In [1]: import numpy as np

In [2]: from numpy import linalg as LA

In [3]: np.set_printoptions(suppress=True, linewidth=120)

In [4]: feats = np.loadtxt("test3.csv", delimiter=",")

In [5]: feats.round(3)
Out[5]: 
array([[0.333, 0.   , 0.333, 0.   , 0.333, 0.   ],
       [0.   , 0.333, 0.333, 0.333, 0.   , 0.   ],
       [0.143, 0.143, 0.286, 0.143, 0.143, 0.143],
       [0.   , 0.25 , 0.   , 0.5  , 0.25 , 0.   ],
       [0.25 , 0.   , 0.25 , 0.   , 0.25 , 0.25 ],
       [0.333, 0.   , 0.   , 0.   , 0.   , 0.667]])

In [6]: assert feats == feats.T
Traceback (most recent call last):
  Cell In[6], line 1
    assert feats == feats.T
ValueError: The truth value of an array with more than one element is ambiguous. Use a.any() or a.all()


In [7]: np.round((feats + feats.T) / 2, 3)
Out[7]: 
array([[0.333, 0.   , 0.238, 0.   , 0.292, 0.167],
       [0.   , 0.333, 0.238, 0.292, 0.   , 0.   ],
       [0.238, 0.238, 0.286, 0.071, 0.196, 0.071],
       [0.   , 0.292, 0.071, 0.5  , 0.125, 0.   ],
       [0.292, 0.   , 0.196, 0.125, 0.25 , 0.125],
       [0.167, 0.   , 0.071, 0.   , 0.125, 0.667]])

In [8]: round(LA.det(feats), 3)
Out[8]: np.float64(0.0)

In [9]: round(np.abs(LA.eigvals(feats)).max(), 3)
Out[9]: np.float64(1.0)

In [10]: feats.inv()
Traceback (most recent call last):
  Cell In[10], line 1
    feats.inv()
AttributeError: 'numpy.ndarray' object has no attribute 'inv'


In [11]: np.round(feats @ LA.pinv(feats) @ feats, 3) + 0
Out[11]: 
array([[0.333, 0.   , 0.333, 0.   , 0.333, 0.   ],
       [0.   , 0.333, 0.333, 0.333, 0.   , 0.   ],
       [0.143, 0.143, 0.286, 0.143, 0.143, 0.143],
       [0.   , 0.25 , 0.   , 0.5  , 0.25 , 0.   ],
       [0.25 , 0.   , 0.25 , 0.   , 0.25 , 0.25 ],
       [0.333, 0.   , 0.   , 0.   , 0.   , 0.667]])

In [12]: LA.lstsq(feats[:-1].T, feats[-1])[2]
Out[12]: np.int32(4)

In [13]: np.unique(feats.round(6), axis=0).shape
Out[13]: (6, 6)

In [14]: round(float(LA.norm(feats, 2) / LA.norm(feats)), 3)
Out[14]: 0.712

In [15]: np.argsort(-LA.norm(feats, axis=0).round(6), kind="stable")[:3]
Out[15]: array([5, 3, 2])

In [16]: LA.cond(feats) > 100
Out[16]: np.True_

In [17]: F = np.load("a.npy")

In [18]: F
Out[18]: 
array([[ 1.634,  4.256,  1.297, -2.929, -2.472, -1.522],
       [-0.379, -1.214, -2.89 , -1.668, -0.184, -2.024],
       [ 4.907,  1.474,  1.582, -0.008, -0.976,  1.643],
       [-1.997, -6.958,  2.722, -0.367, -4.978,  2.483],
       [-0.414,  0.709, -3.009,  0.193, -0.718,  0.781]])

In [19]: r0, v = F[3], F[2]

In [20]: round(float(r0 @ r0), 3)
Out[20]: 90.892

In [21]: pr = (r0 @ v) / (r0 @ r0) * r0

In [22]: np.round(v - pr, 3)
Out[22]: array([ 4.757,  0.953,  1.786, -0.035, -1.349,  1.829])

In [23]: round(float(LA.norm(r0 + v) ** 2 + LA.norm(r0 - v) ** 2), 3)
Out[23]: 246.595

In [24]: LA.matrix_rank(F)
Out[24]: np.int64(5)

In [25]: np.round(F.mean(axis=0), 3)
Out[25]: array([ 0.75 , -0.347, -0.06 , -0.956, -1.866,  0.272])

In [26]: np.round(F.sum(axis=0), 3)
Out[26]: array([ 3.751, -1.733, -0.298, -4.779, -9.328,  1.361])

In [27]: F.shape
Out[27]: (5, 6)

In [28]: round(LA.norm(F), 3)
Out[28]: np.float64(13.804)

In [29]: LA.rank(F)
Traceback (most recent call last):
  Cell In[29], line 1
    LA.rank(F)
AttributeError: module 'numpy.linalg' has no attribute 'rank'


In [30]: np.count_nonzero(F)
Out[30]: np.int64(30)

In [31]: np.unravel_index(np.abs(F).argmax(), F.shape)
Out[31]: (np.int64(3), np.int64(1))

In [32]: A = np.array([[1.0, 2.0, 0.0, 0.0, 0.0, 0.0],
    ...:     [2.0, 3.0, 2.0, 0.0, 0.0, 0.0],
    ...:     [0.0, 2.0, 5.0, 2.0, 0.0, 0.0],
    ...:     [0.0, 0.0, 2.0, 2.0, 2.0, 0.0],
    ...:     [0.0, 0.0, 0.0, 2.0, -1.0, 2.0],
    ...:     [0.0, 0.0, 0.0, 0.0, 2.0, -4.0]])

In [33]: # symmetric

In [34]: r0 = np.array([-2, 2])

In [35]: np.cross(A[5, :3], A[0, :3])
Out[35]: array([0., 0., 0.])

In [36]: Uu, s, Vt = LA.svd(A, full_matrices=False)

In [37]: np.round(np.abs(Vt[0]), 3)
Out[37]: array([0.154, 0.466, 0.793, 0.349, 0.091, 0.016])

In [38]: Uu.shape, s.shape, Vt.shape
Out[38]: ((6, 6), (6,), (6, 6))

In [39]: s.round(3)
Out[39]: array([7.058, 5.131, 3.775, 1.968, 1.239, 0.432])

In [40]: round(float(np.sqrt((s ** 2).sum())), 3), round(float(LA.norm(A)), 3)
Out[40]: (9.798, 9.798)

In [41]: np.abs(Uu[:, 0]).round(6).argmax()
Out[41]: np.int64(2)

In [42]: np.round(Uu.T @ A @ Vt.T, 3) + 0
Out[42]: 
array([[7.058, 0.   , 0.   , 0.   , 0.   , 0.   ],
       [0.   , 5.131, 0.   , 0.   , 0.   , 0.   ],
       [0.   , 0.   , 3.775, 0.   , 0.   , 0.   ],
       [0.   , 0.   , 0.   , 1.968, 0.   , 0.   ],
       [0.   , 0.   , 0.   , 0.   , 1.239, 0.   ],
       [0.   , 0.   , 0.   , 0.   , 0.   , 0.432]])

In [43]: np.round(s / s[0], 3)
Out[43]: array([1.   , 0.727, 0.535, 0.279, 0.175, 0.061])

In [44]: (s > 1e-8).sum()
Out[44]: np.int64(6)

In [45]: np.round(np.cumsum(s ** 2) / np.sum(s ** 2), 3)
Out[45]: array([0.519, 0.793, 0.942, 0.982, 0.998, 1.   ])

In [46]: rng = np.random.default_rng(4157)

In [47]: X = np.triu(rng.random((4, 4)) < 0.6, 1).astype(int)

In [48]: X = X + X.T

In [49]: X
Out[49]: 
array([[0, 1, 0, 0],
       [1, 0, 0, 1],
       [0, 0, 0, 1],
       [0, 1, 1, 0]])

In [50]: # symmetric

In [51]: w, vecs = LA.eigh(X)

In [52]: x0 = np.array([0, 2, 1, 2])

In [53]: round(x0 @ X @ x0 / (x0 @ x0), 3), round(w[0], 3), round(w[-1], 3)
Out[53]: (np.float64(1.333), np.float64(-1.618), np.float64(1.618))

In [54]: q = X.astype(float).copy()

In [55]: for j in range(4):
    ...:     q[:, j] -= q[:, :j] @ (q[:, :j].T @ q[:, j])
    ...:     q[:, j] /= LA.norm(q[:, j])
    ...: 

In [56]: q.round(3)
Out[56]: 
array([[ 0.   ,  0.707, -0.707,  0.   ],
       [ 1.   ,  0.   ,  0.   ,  0.   ],
       [ 0.   ,  0.   ,  0.   ,  1.   ],
       [ 0.   ,  0.707,  0.707,  0.   ]])

In [57]: W0 = np.cumsum(np.array([[0, 3, 1],
    ...:     [0, 1, 2],
    ...:     [3, 0, 3],
    ...:     [0, 2, 2],
    ...:     [1, 3, 2],
    ...:     [0, 2, 1],
    ...:     [2, 2, 2],
    ...:     [0, 0, 2],
    ...:     [1, 0, 0],
    ...:     [2, 2, 1],
    ...:     [3, 0, 3],
    ...:     [0, 0, 0],
    ...:     [2, 2, 3],
    ...:     [1, 2, 1],
    ...:     [0, 3, 3],
    ...:     [2, 3, 1]]), axis=0)

In [58]: W0
Out[58]: 
array([[ 0,  3,  1],
       [ 0,  4,  3],
       [ 3,  4,  6],
       [ 3,  6,  8],
       [ 4,  9, 10],
       [ 4, 11, 11],
       [ 6, 13, 13],
       [ 6, 13, 15],
       [ 7, 13, 15],
       [ 9, 15, 16],
       [12, 15, 19],
       [12, 15, 19],
       [14, 17, 22],
       [15, 19, 23],
       [15, 22, 26],
       [17, 25, 27]])

In [59]: x0 = np.array([0, 1, -2])

In [60]: h = np.maximum(W0 @ x0, 0)

In [61]: np.round(np.tanh(W0 @ x0), 3)
Out[61]: 
array([ 0.762, -0.964, -1.   , -1.   , -1.   , -1.   , -1.   , -1.   , -1.   , -1.   , -1.   , -1.   , -1.   , -1.   ,
       -1.   , -1.   ])

In [62]: W0 * (h > 1e-9)[:, None]
Out[62]: 
array([[0, 3, 1],
       [0, 0, 0],
       [0, 0, 0],
       [0, 0, 0],
       [0, 0, 0],
       [0, 0, 0],
       [0, 0, 0],
       [0, 0, 0],
       [0, 0, 0],
       [0, 0, 0],
       [0, 0, 0],
       [0, 0, 0],
       [0, 0, 0],
       [0, 0, 0],
       [0, 0, 0],
       [0, 0, 0]])

In [63]: W0.T @ h
Out[63]: array([0, 3, 1])

In [64]: np.flatnonzero(h > 1e-9)
Out[64]: array([0])

In [65]: h
Out[65]: array([1, 0, 0, 0, 0, 0, 0, 0, 0, 0, 0, 0, 0, 0, 0, 0])

In [66]: J = np.array([[2.0, 0.0, 0.0, 0.0, -1.0, -4.0],
    ...:     [-3.0, 1.0, -3.0, -2.0, -1.0, 4.0],
    ...:     [3.0, -3.0, -2.0, -3.0, 2.0, 0.0],
    ...:     [-2.0, 3.0, -1.0, 2.0, 0.0, -5.0],
    ...:     [2.0, 1.0, 2.0, 3.0, 2.0, -1.0],
    ...:     [0.0, 0.0, 0.0, 0.0, 0.0, 2.0]])

In [67]: LA.cond(J) > 100
Out[67]: np.True_

In [68]: LA.matrix_rank(J, rtol=0.1)
Out[68]: np.int64(5)

In [69]: M2 = LA.invert(J)
Traceback (most recent call last):
  Cell In[69], line 1
    M2 = LA.invert(J)
AttributeError: module 'numpy.linalg' has no attribute 'invert'


In [70]: M2 = LA.inv(J)

In [71]: np.round(LA.det(J) * M2, 3) + 0
Out[71]: 
array([[ -36.,  -28.,    0.,   20.,  -32.,   18.],
       [ -50., -182.,   46.,  130., -162.,  508.],
       [ -10., -110.,   46.,  118., -106.,  442.],
       [  34.,  190.,  -46., -162.,  158., -638.],
       [  20.,  -56.,    0.,   40.,  -64.,  220.],
       [   0.,    0.,    0.,    0.,    0.,  -46.]])

In [72]: np.round(LA.cond(J), 3)
Out[72]: np.float64(104.66)

In [73]: np.allclose(M2, J.T)
Out[73]: False

In [74]: np.round(LA.slogdet(J)[0], 3)
Out[74]: np.float64(-1.0)

In [75]: Uu, s, Vt = LA.svd(J)

In [76]: s.round(3)
Out[76]: array([9.068, 6.996, 5.124, 2.655, 1.23 , 0.087])

In [77]: M2 = Uu[:, :5] @ np.diag(s[:5]) @ Vt[:5]

In [78]: round(float(np.abs(J - M2).max()), 3)
Out[78]: 0.052

In [79]: LA.matrix_rank(M2)
Out[79]: np.int64(5)

In [80]: LA.matrix_rank(J, rtol=0.05)
Out[80]: np.int64(5)

In [81]: r0, v = J[5], J[0]

In [82]: r0 @ v
Out[82]: np.float64(-8.0)

In [83]: pr = (r0 @ v) / (r0 @ r0) * r0

In [84]: LA.matrix_rank(np.outer(r0, v))
Out[84]: np.int64(1)

In [85]: v - pr
Out[85]: array([ 2.,  0.,  0.,  0., -1.,  0.])

In [86]: np.outer(r0, v)
Out[86]: 
array([[ 0.,  0.,  0.,  0., -0., -0.],
       [ 0.,  0.,  0.,  0., -0., -0.],
       [ 0.,  0.,  0.,  0., -0., -0.],
       [ 0.,  0.,  0.,  0., -0., -0.],
       [ 0.,  0.,  0.,  0., -0., -0.],
       [ 4.,  0.,  0.,  0., -2., -8.]])

In [87]: round(LA.norm(r0 + v) ** 2 + LA.norm(r0 - v) ** 2, 3)
Out[87]: np.float64(50.0)
